>>> import numpy as np
>>> import numpy.linalg as la
>>> np.set_printoptions(precision=3, suppress=True, linewidth=140, sign=" ")
>>> rnd = lambda a: np.round(a, 3) + 0
>>> A = np.load("a.npy")
>>> rnd(A)
array([[ 0.009,  0.064,  0.009,  0.045,  0.027,  0.045],
       [ 0.064,  0.445,  0.064,  0.318,  0.191,  0.318],
       [ 0.009,  0.064,  0.009,  0.045,  0.027,  0.045],
       [ 0.045,  0.318,  0.045,  0.227,  0.136,  0.227],
       [ 0.027,  0.191,  0.027,  0.136,  0.082,  0.136],
       [ 0.045,  0.318,  0.045,  0.227,  0.136,  0.227]])
>>> rnd(np.abs(A).max())
np.float64(0.445)
>>> A.sum(axis=0)
array([ 0.2,  1.4,  0.2,  1. ,  0.6,  1. ])
>>> A.shape
(6, 6)
>>> A.sum(axis=1)
array([ 0.2,  1.4,  0.2,  1. ,  0.6,  1. ])
>>> np.count_nonzero(A)
np.int64(36)
>>> rnd(np.diff(A, axis=0))
array([[ 0.055,  0.382,  0.055,  0.273,  0.164,  0.273],
       [-0.055, -0.382, -0.055, -0.273, -0.164, -0.273],
       [ 0.036,  0.255,  0.036,  0.182,  0.109,  0.182],
       [-0.018, -0.127, -0.018, -0.091, -0.055, -0.091],
       [ 0.018,  0.127,  0.018,  0.091,  0.055,  0.091]])
>>> rnd(la.norm(A))
np.float64(1.0)
>>> w, evecs = la.eigh(A)
>>> vec = np.array([1, 2, -2, -2, 2, 0])
>>> rnd(vec @ A @ vec)
np.float64(0.736)
>>> rnd(evecs * np.maximum(w, 0) @ evecs.T)
array([[ 0.009,  0.064,  0.009,  0.045,  0.027,  0.045],
       [ 0.064,  0.445,  0.064,  0.318,  0.191,  0.318],
       [ 0.009,  0.064,  0.009,  0.045,  0.027,  0.045],
       [ 0.045,  0.318,  0.045,  0.227,  0.136,  0.227],
       [ 0.027,  0.191,  0.027,  0.136,  0.082,  0.136],
       [ 0.045,  0.318,  0.045,  0.227,  0.136,  0.227]])
>>> rnd(vec @ A @ vec / (vec @ vec)), rnd(w[0]), rnd(w[-1])
(np.float64(0.043), np.float64(0.0), np.float64(1.0))
>>> arr = np.loadtxt("dump.csv", delimiter=",")
>>> rnd(arr)
array([[ 0.966,  0.   ,  0.   ,  0.   ,  0.   ,  0.259,  0.   ,  0.   ,  0.   ,  0.   ,  0.   ],
       [ 0.   ,  1.   ,  0.   ,  0.   ,  0.   ,  0.   ,  0.   ,  0.   ,  0.   ,  0.   ,  0.   ],
       [ 0.   ,  0.   ,  1.   ,  0.   ,  0.   ,  0.   ,  0.   ,  0.   ,  0.   ,  0.   ,  0.   ],
       [ 0.   ,  0.   ,  0.   ,  1.   ,  0.   ,  0.   ,  0.   ,  0.   ,  0.   ,  0.   ,  0.   ],
       [ 0.   ,  0.   ,  0.   ,  0.   ,  1.   ,  0.   ,  0.   ,  0.   ,  0.   ,  0.   ,  0.   ],
       [-0.259,  0.   ,  0.   ,  0.   ,  0.   ,  0.966,  0.   ,  0.   ,  0.   ,  0.   ,  0.   ],
       [ 0.   ,  0.   ,  0.   ,  0.   ,  0.   ,  0.   ,  1.   ,  0.   ,  0.   ,  0.   ,  0.   ],
       [ 0.   ,  0.   ,  0.   ,  0.   ,  0.   ,  0.   ,  0.   ,  1.   ,  0.   ,  0.   ,  0.   ],
       [ 0.   ,  0.   ,  0.   ,  0.   ,  0.   ,  0.   ,  0.   ,  0.   ,  1.   ,  0.   ,  0.   ],
       [ 0.   ,  0.   ,  0.   ,  0.   ,  0.   ,  0.   ,  0.   ,  0.   ,  0.   ,  1.   ,  0.   ],
       [ 0.   ,  0.   ,  0.   ,  0.   ,  0.   ,  0.   ,  0.   ,  0.   ,  0.   ,  0.   ,  1.   ]])
>>> q, Rm = la.qr(arr)
>>> np.trace(q @ q.T)
np.float64(11.0)
>>> rnd(q)
array([[-0.966,  0.   ,  0.   ,  0.   ,  0.   ,  0.259,  0.   ,  0.   ,  0.   ,  0.   ,  0.   ],
       [ 0.   ,  1.   ,  0.   ,  0.   ,  0.   ,  0.   ,  0.   ,  0.   ,  0.   ,  0.   ,  0.   ],
       [ 0.   ,  0.   ,  1.   ,  0.   ,  0.   ,  0.   ,  0.   ,  0.   ,  0.   ,  0.   ,  0.   ],
       [ 0.   ,  0.   ,  0.   ,  1.   ,  0.   ,  0.   ,  0.   ,  0.   ,  0.   ,  0.   ,  0.   ],
       [ 0.   ,  0.   ,  0.   ,  0.   ,  1.   ,  0.   ,  0.   ,  0.   ,  0.   ,  0.   ,  0.   ],
       [ 0.259,  0.   ,  0.   ,  0.   ,  0.   ,  0.966,  0.   ,  0.   ,  0.   ,  0.   ,  0.   ],
       [ 0.   ,  0.   ,  0.   ,  0.   ,  0.   ,  0.   ,  1.   ,  0.   ,  0.   ,  0.   ,  0.   ],
       [ 0.   ,  0.   ,  0.   ,  0.   ,  0.   ,  0.   ,  0.   ,  1.   ,  0.   ,  0.   ,  0.   ],
       [ 0.   ,  0.   ,  0.   ,  0.   ,  0.   ,  0.   ,  0.   ,  0.   ,  1.   ,  0.   ,  0.   ],
       [ 0.   ,  0.   ,  0.   ,  0.   ,  0.   ,  0.   ,  0.   ,  0.   ,  0.   ,  1.   ,  0.   ],
       [ 0.   ,  0.   ,  0.   ,  0.   ,  0.   ,  0.   ,  0.   ,  0.   ,  0.   ,  0.   ,  1.   ]])
>>> np.allclose(Rm.T @ Rm, arr.T @ arr)
True
